% python3 -q
>>> import numpy as np
>>> np.set_printoptions(precision=3, suppress=True, linewidth=100, floatmode="fixed")
>>> M = np.load("a.npy")
>>> M
array([[17.988, 19.185,  0.543, 17.843, 10.172, 19.344],
       [20.085, 19.303, -0.953, 20.171,  8.767, 17.830],
       [21.207, 20.801, -0.764, 22.009,  9.447, 19.480],
       [19.576, 20.385, -1.225, 19.339,  7.251, 21.057],
       [20.454, 20.489, -1.112, 19.272,  9.557, 20.603],
       [20.514, 18.151, -0.285, 19.835, 10.944, 20.354],
       [19.985, 19.291,  1.308, 20.735, 10.547, 19.100],
       [19.046, 20.166, -0.797, 18.889, 11.311, 22.839],
       [19.610, 21.310,  0.110, 19.518,  8.987, 20.518],
       [20.914, 18.649,  0.203, 20.842, 10.813, 18.451],
       [20.497, 19.478, -0.493, 20.291, 10.579, 21.664],
       [18.965, 20.068,  0.463, 18.638, 10.000, 21.282],
       [19.926, 20.211, -2.306, 22.017, 10.683, 21.033],
       [19.941, 20.299,  0.525, 19.600,  9.118, 20.309],
       [20.237, 20.057, -0.258, 20.813,  8.706, 19.582],
       [18.736, 20.627,  0.261, 19.489, 11.028, 20.181],
       [20.184, 18.793, -0.577, 19.567,  8.200, 18.920],
       [19.058, 23.219,  1.289, 20.854, 11.724, 19.201],
       [22.123, 19.929, -0.456, 18.732, 11.879, 19.636],
       [20.484, 19.398, -0.251, 20.388, 11.707, 18.802],
       [17.763, 20.915, -0.061, 20.632, 11.509, 19.452],
       [20.178, 19.593,  0.019, 21.489, 11.188, 20.178],
       [18.748, 19.836, -0.673, 19.115, 10.077, 19.228],
       [19.423, 20.972,  0.135, 20.745,  9.181, 20.575],
       [19.674, 19.857, -0.206, 19.801, 11.563, 20.934],
       [19.209, 20.369, -1.472, 18.693,  8.916, 19.469],
       [20.146, 18.866, -1.379, 19.129, 10.792, 19.922],
       [21.985, 21.062,  0.914, 20.931,  9.836, 20.209],
       [18.927, 19.661,  0.176, 20.120, 11.055, 20.348],
       [19.975, 19.361, -0.835, 19.958,  9.680, 20.340],
       [20.232, 20.331, -0.885, 18.614,  9.759, 18.784],
       [20.404, 19.024, -0.776, 20.443,  8.129, 18.976],
       [21.662, 20.885,  0.619, 19.176,  9.314, 22.357],
       [18.361, 19.962, -0.429, 21.008,  9.619, 20.223],
       [19.104, 18.804,  1.123, 19.980,  9.744, 19.480]])
>>> dist = np.linalg.norm(M[:, None] - M[None], axis=-1)
>>> dist.shape
(35, 35)
>>> dist.mean(axis=1).argmax()
np.int64(17)
>>> np.linalg.matrix_rank(dist ** 2)
np.int64(8)
>>> [round(float(x), 3) for x in np.linalg.svd(M, compute_uv=False)[:3]]
[243.594, 6.944, 6.643]
>>> np.abs(np.linalg.svd(M)[2][-1])
array([0.106, 0.481, 0.677, 0.335, 0.223, 0.371])
>>> round(np.log10(np.linalg.cond(M)))
2
>>> round(float(np.linalg.norm(M, 2) / np.linalg.norm(M)), 3)
0.999
>>> labels = M[:, 1] > np.median(M[:, 1])
>>> f = M[labels].mean(axis=0) - M[~labels].mean(axis=0)
>>> labels.astype(int)
array([0, 0, 1, 1, 1, 0, 0, 1, 1, 0, 0, 1, 1, 1, 1, 1, 0, 1, 0, 0, 1, 0, 0, 1, 0, 1, 0, 1, 0, 0, 1,
       0, 1, 0, 0])
>>> f
array([-0.080,  1.430, -0.050, -0.015, -0.519,  0.756])
>>> feats = np.loadtxt("m.csv", delimiter=",")
>>> feats
array([[ 2.312, -0.708, -0.036, -0.507],
       [-2.219,  1.145,  0.300, -0.390],
       [ 3.496, -1.066, -0.075, -0.498],
       [-1.465,  0.815,  0.269, -0.357],
       [ 0.623, -0.803, -0.370,  0.778],
       [ 1.788, -1.141, -0.434,  0.571],
       [ 0.724, -0.542, -0.328,  0.701],
       [-7.451,  3.003,  0.446,  1.424]])
>>> x = np.array([-2, 1, 0, 1])
>>> y = feats @ x
>>> b, lr = np.zeros(4), 1 / np.linalg.norm(feats, 2) ** 2
>>> for i in range(5):
...     b -= lr * feats.T @ (feats @ b - y)
...     if i % 1 == 0: print(i, round(np.linalg.norm(feats @ b - y), 3))
... 
0 1.243
1 1.195
2 1.148
3 1.103
4 1.06
>>> b
array([-2.136,  0.831,  0.120,  0.355])
>>> left, sv, vt = np.linalg.svd(feats, full_matrices=False)
>>> np.cumsum(sv ** 2) / np.sum(sv ** 2)
array([0.960, 0.998, 1.000, 1.000])
>>> left.shape, sv.shape, vt.shape
((8, 4), (4,), (4, 4))
>>> print(np.allclose(left * sv @ vt, feats))
True
>>> np.abs(vt[0])
array([0.918, 0.377, 0.066, 0.108])
>>> np.abs(left[:, 0]).round(6).argmax()
np.int64(7)
>>> np.round(left.T @ feats @ vt.T, 3) + 0
array([[10.000,  0.000,  0.000,  0.000],
       [ 0.000,  2.000,  0.000,  0.000],
       [ 0.000,  0.000,  0.400,  0.000],
       [ 0.000,  0.000,  0.000,  0.080]])
>>> sv / sv[0]
array([1.000, 0.200, 0.040, 0.008])
>>> np.round(left.T @ left, 3) + 0
array([[1.000, 0.000, 0.000, 0.000],
       [0.000, 1.000, 0.000, 0.000],
       [0.000, 0.000, 1.000, 0.000],
       [0.000, 0.000, 0.000, 1.000]])
>>> rng = np.random.default_rng(83)
>>> m1 = np.eye(6, dtype=int)[rng.permutation(6)] * np.array([-2, -3, 3, -2, 2, 4])
>>> print(m1)
[[ 0  0  0  0  0  4]
 [-2  0  0  0  0  0]
 [ 0 -3  0  0  0  0]
 [ 0  0  0  0  2  0]
 [ 0  0  0 -2  0  0]
 [ 0  0  3  0  0  0]]
>>> labels = rng.permutation(6)
>>> M2 = m1[:, labels] * rng.choice([-1, 1], 6)
>>> M2
array([[ 0,  0,  0, -4,  0,  0],
       [ 0,  0,  0,  0,  0,  2],
       [ 0, -3,  0,  0,  0,  0],
       [ 0,  0, -2,  0,  0,  0],
       [ 0,  0,  0,  0,  2,  0],
       [-3,  0,  0,  0,  0,  0]])
>>> left, _, vt = np.linalg.svd(m1.T @ M2)
>>> left @ vt
array([[ 0.000,  0.000,  0.000,  0.000,  0.000, -1.000],
       [ 0.000,  1.000,  0.000,  0.000,  0.000,  0.000],
       [-1.000,  0.000,  0.000,  0.000,  0.000,  0.000],
       [ 0.000,  0.000,  0.000,  0.000, -1.000,  0.000],
       [ 0.000,  0.000, -1.000,  0.000,  0.000,  0.000],
       [ 0.000,  0.000,  0.000, -1.000,  0.000,  0.000]])
>>> np.flatnonzero(np.linalg.matrix_power((M2 != 0) + (M2.T != 0) + np.eye(6), 6)[5])
array([0, 1, 2, 3, 5])
>>> print((M2 != 0).astype(int))
[[0 0 0 1 0 0]
 [0 0 0 0 0 1]
 [0 1 0 0 0 0]
 [0 0 1 0 0 0]
 [0 0 0 0 1 0]
 [1 0 0 0 0 0]]
>>> M2 @ M2
array([[ 0,  0,  8,  0,  0,  0],
       [-6,  0,  0,  0,  0,  0],
       [ 0,  0,  0,  0,  0, -6],
       [ 0,  6,  0,  0,  0,  0],
       [ 0,  0,  0,  0,  4,  0],
       [ 0,  0,  0, 12,  0,  0]])
>>> labels = rng.permutation(6)
>>> labels
array([0, 1, 4, 2, 3, 5])
>>> M2 = m1[labels][:, labels]
>>> np.diag(M2)
array([0, 0, 0, 0, 0, 0])
>>> np.allclose(M2, m1)
False
>>> M2
array([[ 0,  0,  0,  0,  0,  4],
       [-2,  0,  0,  0,  0,  0],
       [ 0,  0,  0,  0, -2,  0],
       [ 0, -3,  0,  0,  0,  0],
       [ 0,  0,  2,  0,  0,  0],
       [ 0,  0,  0,  3,  0,  0]])
>>> x = np.array([-1, 0, -2, 1, -2, 2])
>>> h = np.maximum(m1 @ x, 0)
>>> np.maximum(m1 @ (3 * x), 0)
array([24,  6,  0,  0,  0,  0])
>>> print(np.tanh(m1 @ x))
[ 1.000  0.964  0.000 -0.999 -0.964 -1.000]
>>> np.linalg.determinant(m1)
Traceback (most recent call last):
  File "<python-input-53>", line 1, in <module>
    np.linalg.determinant(m1)
    ^^^^^^^^^^^^^^^^^^^^^
AttributeError: module 'numpy.linalg' has no attribute 'determinant'
>>> (m1 + m1.T) / 2
array([[ 0.000, -1.000,  0.000,  0.000,  0.000,  2.000],
       [-1.000,  0.000, -1.500,  0.000,  0.000,  0.000],
       [ 0.000, -1.500,  0.000,  0.000,  0.000,  1.500],
       [ 0.000,  0.000,  0.000,  0.000,  0.000,  0.000],
       [ 0.000,  0.000,  0.000,  0.000,  0.000,  0.000],
       [ 2.000,  0.000,  1.500,  0.000,  0.000,  0.000]])
>>> np.allclose(m1 @ m1.T, m1.T @ m1)
False
>>> (m1 - m1.T) / 2
array([[ 0.000,  1.000,  0.000,  0.000,  0.000,  2.000],
       [-1.000,  0.000,  1.500,  0.000,  0.000,  0.000],
       [ 0.000, -1.500,  0.000,  0.000,  0.000, -1.500],
       [ 0.000,  0.000,  0.000,  0.000,  2.000,  0.000],
       [ 0.000,  0.000,  0.000, -2.000,  0.000,  0.000],
       [-2.000,  0.000,  1.500,  0.000,  0.000,  0.000]])
>>> round(np.abs(np.linalg.eigvals(m1)).max(), 3)
np.float64(2.913)
>>> np.allclose(m1, m1.T)
False
>>> m1 @ m1
array([[ 0,  0, 12,  0,  0,  0],
       [ 0,  0,  0,  0,  0, -8],
       [ 6,  0,  0,  0,  0,  0],
       [ 0,  0,  0, -4,  0,  0],
       [ 0,  0,  0,  0, -4,  0],
       [ 0, -9,  0,  0,  0,  0]])
>>> np.sort(np.abs(np.linalg.eigvals(m1)))
array([2.000, 2.000, 2.913, 2.913, 2.913, 2.913])
>>> X = np.vander(np.arange(6) - 4, 4, increasing=True)
>>> print(X)
[[  1  -4  16 -64]
 [  1  -3   9 -27]
 [  1  -2   4  -8]
 [  1  -1   1  -1]
 [  1   0   0   0]
 [  1   1   1   1]]
>>> hat = X @ np.linalg.solve(X.T @ X, X.T)
>>> round(float(np.trace(hat)), 3)
4.0
>>> np.diag(hat)
array([0.960, 0.579, 0.460, 0.460, 0.579, 0.960])
>>> np.allclose(hat @ hat, hat)
True
>>> print(np.round((np.eye(6) - hat) @ X, 3) + 0)
[[0.000 0.000 0.000 0.000]
 [0.000 0.000 0.000 0.000]
 [0.000 0.000 0.000 0.000]
 [0.000 0.000 0.000 0.000]
 [0.000 0.000 0.000 0.000]
 [0.000 0.000 0.000 0.000]]
>>> hat
array([[ 0.960,  0.127, -0.111, -0.032,  0.087, -0.032],
       [ 0.127,  0.579,  0.413,  0.016, -0.222,  0.087],
       [-0.111,  0.413,  0.460,  0.254,  0.016, -0.032],
       [-0.032,  0.016,  0.254,  0.460,  0.413, -0.111],
       [ 0.087, -0.222,  0.016,  0.413,  0.579,  0.127],
       [-0.032,  0.087, -0.032, -0.111,  0.127,  0.960]])
>>> ev, vecs = np.linalg.eigh(hat)
>>> x = np.array([-2, 1, 2, -3, -2, -3])
>>> vecs * np.abs(ev) @ vecs.T
array([[ 0.960,  0.127, -0.111, -0.032,  0.087, -0.032],
       [ 0.127,  0.579,  0.413,  0.016, -0.222,  0.087],
       [-0.111,  0.413,  0.460,  0.254,  0.016, -0.032],
       [-0.032,  0.016,  0.254,  0.460,  0.413, -0.111],
       [ 0.087, -0.222,  0.016,  0.413,  0.579,  0.127],
       [-0.032,  0.087, -0.032, -0.111,  0.127,  0.960]])
>>> np.round(np.linalg.eigvalsh(hat[1:, 1:]), 3) + 0
array([0.000, 0.040, 1.000, 1.000, 1.000])
>>> np.argsort(-np.linalg.norm(X, axis=0).round(6), kind="stable")[:3]
array([3, 2, 1])
>>> cov = np.cov(M, rowvar=False)
>>> np.argsort(-M.std(axis=0).round(6), kind="stable")
array([4, 5, 0, 3, 1, 2])
>>> np.argwhere(np.triu(np.abs(np.corrcoef(M.T)) > 0.8, 1))
array([], shape=(0, 2), dtype=int64)
>>> np.polyfit(M[:, 4], M[:, 1], 1)
array([ 0.024, 19.734])
>>> W2 = np.array([[-1.5, 1.2, 0.4, 0.3, 0.4, -1.3, 0.4],
...     [-1.2, -0.7, -1.0, -0.3, -0.1, 0.5, -0.8],
...     [0.3, 0.4, 0.0, -0.6, 0.3, 0.4, 0.0],
...     [-1.1, -1.2, -0.3, -0.2, 0.0, 0.8, -2.0]])
>>> arr = np.array([[4, -2, -4, 4],
...     [5, -3, -2, -3],
...     [3, -5, 0, 1],
...     [-2, 3, 0, 2],
...     [-4, -1, -1, 1],
...     [5, -4, -4, 1],
...     [3, 4, 4, -5],
...     [1, -3, -5, 4],
...     [5, -5, 3, -3],
...     [4, 4, -2, 3],
...     [5, -4, 4, 4],
...     [-5, -5, 3, -1],
...     [4, 4, -2, 2],
...     [0, -1, 1, -5],
...     [5, 0, -4, -3],
...     [5, 5, -2, -1],
...     [-4, -1, 0, -1],
...     [5, 2, -2, 0],
...     [2, 4, 2, 4],
...     [2, -3, 0, -5]]) @ W2 + 0.05 * rng.normal(size=(20, 7))
>>> print(arr)
[[ -9.156  -0.226   2.438   3.390   0.672  -4.595  -4.850]
 [ -1.216  10.911   5.916   4.225   1.681 -11.190  10.459]
 [  0.453   5.922   5.936   2.120   1.713  -5.595   3.183]
 [ -2.788  -6.930  -4.410  -1.884  -1.115   5.711  -7.157]
 [  5.730  -5.728  -0.993  -0.456  -1.752   5.132  -2.767]
 [ -5.022   6.077   5.746   4.764   1.219  -9.257   3.140]
 [ -2.556   8.362  -1.350  -1.732   2.061  -4.311   8.033]
 [ -3.811  -3.402   2.148   3.382  -0.775  -1.579  -5.277]
 [  2.772  14.296   7.816   1.804   3.400 -10.329  12.063]
 [-14.678  -2.438  -3.330   0.612   0.591  -1.604  -7.656]
 [ -5.852   5.604   4.726  -0.557   3.646  -3.721  -2.757]
 [ 15.474  -0.057   3.335  -1.621  -0.639   4.426   4.016]
 [-13.651  -1.300  -2.918   0.824   0.602  -2.373  -5.624]
 [  7.090   7.038   2.563   0.667   0.327  -4.100  10.782]
 [ -5.354   8.047   2.787   4.544   0.835 -10.367   7.992]
 [-13.142   2.937  -2.689   1.420   0.889  -5.637   0.005]
 [  8.319  -2.946  -0.193  -0.732  -1.525   3.805   1.286]
 [-10.540   3.852   0.038   2.038   1.187  -6.384   0.465]
 [-11.627  -4.412  -4.470  -2.578   1.027   3.341 -10.377]
 [  6.033  10.546   5.313   2.539   1.097  -8.070  13.167]]
>>> left, sv, vt = np.linalg.svd(arr)
>>> np.argmax(sv[:-1] / (sv[1:] + 1e-6)) + 1
np.int64(4)
>>> M2 = left[:, :4] @ np.diag(sv[:4]) @ vt[:4]
>>> np.linalg.matrix_rank(M2)
np.int64(4)
>>> print(round(float(np.linalg.norm(arr - M2, 2)), 3), round(sv[4], 3))
0.259 0.259
